% ipython --no-banner

In [1]: import numpy as np

In [2]: np.set_printoptions(suppress=True, linewidth=160)

In [3]: mat = np.load("m.npy")

In [4]: print(mat)
[[-1.28 -2.73  2.93]
 [-1.42 -2.74  2.76]
 [-1.48 -2.98  3.22]
 [ 1.51  2.87 -2.78]
 [ 0.61  0.81 -0.78]
 [-0.07 -0.1   0.33]
 [-0.68 -1.2   1.32]
 [ 1.56  3.59 -3.53]
 [-1.13 -2.6   2.2 ]
 [-0.57 -0.89  1.04]
 [ 2.11  4.24 -4.25]
 [ 0.03 -0.09  0.37]
 [ 2.26  4.4  -4.37]
 [ 0.59  0.92 -0.95]
 [-0.79 -1.26  1.15]
 [ 0.15  0.38 -0.1 ]
 [ 0.09  0.53 -0.25]
 [-0.08 -0.55  0.67]
 [-1.21 -2.33  2.37]]

In [5]: M2 = np.c_[mat[:, :1] @ np.array([[9]]), np.array([1, 1, 1, 3, 3, 2, 0, 0, 1, 1, 3, 0, 0, 3, 1, 0, 0, 2, 2])]

In [6]: print(M2.round(2))
[[-11.52   1.  ]
 [-12.78   1.  ]
 [-13.32   1.  ]
 [ 13.59   3.  ]
 [  5.49   3.  ]
 [ -0.63   2.  ]
 [ -6.12   0.  ]
 [ 14.04   0.  ]
 [-10.17   1.  ]
 [ -5.13   1.  ]
 [ 18.99   3.  ]
 [  0.27   0.  ]
 [ 20.34   0.  ]
 [  5.31   3.  ]
 [ -7.11   1.  ]
 [  1.35   0.  ]
 [  0.81   0.  ]
 [ -0.72   2.  ]
 [-10.89   2.  ]]

In [7]: np.linalg.matrix_rank(M2)
Out[7]: np.int64(2)

In [8]: np.round(np.linalg.norm(M2 - mat @ np.linalg.lstsq(mat, M2)[0], axis=0), 2) + 0
Out[8]: array([0.  , 6.52])

In [9]: O, vecs = np.linalg.qr(M2[:, :1])[0], np.linalg.qr(M2[:, 1:])[0]

In [10]: sigma = np.linalg.svd(O.T @ vecs, compute_uv=False)

In [11]: round(np.linalg.norm(O @ O.T - vecs @ vecs.T, 2), 2)
Out[11]: np.float64(0.99)

In [12]: P = mat @ np.linalg.solve(mat.T @ mat, mat.T)

In [13]: np.round(np.diag(P), 2)
Out[13]: array([0.18, 0.09, 0.19, 0.13, 0.17, 0.09, 0.06, 0.3 , 0.36, 0.09, 0.18, 0.17, 0.22, 0.07, 0.15, 0.13, 0.19, 0.19, 0.07])

In [14]: round(float(np.trace(P)), 2)
Out[14]: 3.0

In [15]: np.round(np.linalg.eigvalsh(P), 2) + 0
Out[15]: array([0., 0., 0., 0., 0., 0., 0., 0., 0., 0., 0., 0., 0., 0., 0., 0., 1., 1., 1.])
